% ipython --no-banner

In [1]: import numpy as np

In [2]: from numpy import linalg as LA

In [3]: np.set_printoptions(precision=2, suppress=True, linewidth=140, floatmode="fixed")

In [4]: def rd(a):
   ...:     return np.round(a, 2) + 0
   ...: 

In [5]: m1 = np.array([[0.0, 0.0, -1.0], [0.0, 0.0, 0.0], [-1.0, 0.0, 0.0]])

In [6]: # splits into 2 blocks

In [7]: w, vecs = LA.eigh(m1)

In [8]: x = np.array([1, 3, 3])

In [9]: rd(vecs * np.maximum(w, 0) @ vecs.T)
Out[9]: 
array([[ 0.50,  0.00, -0.50],
       [ 0.00,  0.00,  0.00],
       [-0.50,  0.00,  0.50]])

In [10]: (np.sign(vecs[:, -1].round(6)) == np.sign(vecs[0, -1].round(6))).astype(int)
Out[10]: array([1, 0, 0])

In [11]: rd(x @ m1 @ x / (x @ x)), w[0], w[-1]
Out[11]: (np.float64(-0.32), np.float64(-1.0), np.float64(1.0))

In [12]: np.abs(m1).sum(axis=1).max(), np.abs(w).max()
Out[12]: (np.float64(1.0), np.float64(1.0))

In [13]: rd(vecs * np.abs(w) @ vecs.T)
Out[13]: 
array([[1.00, 0.00, 0.00],
       [0.00, 0.00, 0.00],
       [0.00, 0.00, 1.00]])

In [14]: rng = np.random.default_rng(7829)

In [15]: theta = rng.uniform(0, 2 * np.pi, 14)

In [16]: q, _ = LA.qr(np.array([[0.2, -1.0], [-0.3, -0.6], [-0.2, 0.4]]))

In [17]: M = 3 * np.c_[np.cos(theta), np.sin(theta)] @ q.T

In [18]: rd(M)
Out[18]: 
array([[ 0.89, -2.58, -1.25],
       [-2.60,  0.02,  1.49],
       [-2.59, -0.87,  1.23],
       [-2.34, -1.67,  0.86],
       [ 2.39, -0.84, -1.61],
       [ 2.50, -0.50, -1.57],
       [-0.90,  2.57,  1.25],
       [ 0.75, -2.65, -1.19],
       [ 0.62, -2.71, -1.13],
       [ 0.60, -2.72, -1.12],
       [ 1.45, -2.19, -1.45],
       [ 2.25,  1.84, -0.76],
       [ 0.56,  2.90,  0.51],
       [ 2.48, -0.58, -1.58]])

In [19]: idx = M[:, 0] > np.median(M[:, 0])

In [20]: u = M[idx].mean(axis=0) - M[~idx].mean(axis=0)

In [21]: idx.astype(int)
Out[21]: array([1, 0, 0, 0, 1, 1, 0, 1, 0, 0, 1, 1, 0, 1])

In [22]: rd(u)
Out[22]: array([ 2.77, -0.72, -1.79])

In [23]: ((M - M.mean(axis=0)) @ u > 0).astype(int)
Out[23]: array([1, 0, 0, 0, 1, 1, 0, 1, 1, 1, 1, 1, 0, 1])

In [24]: rd((((M - M.mean(axis=0)) @ u > 0) == idx).mean())
Out[24]: np.float64(0.86)

In [25]: np.argsort(-np.abs(u).round(6), kind="stable")
Out[25]: array([0, 2, 1])
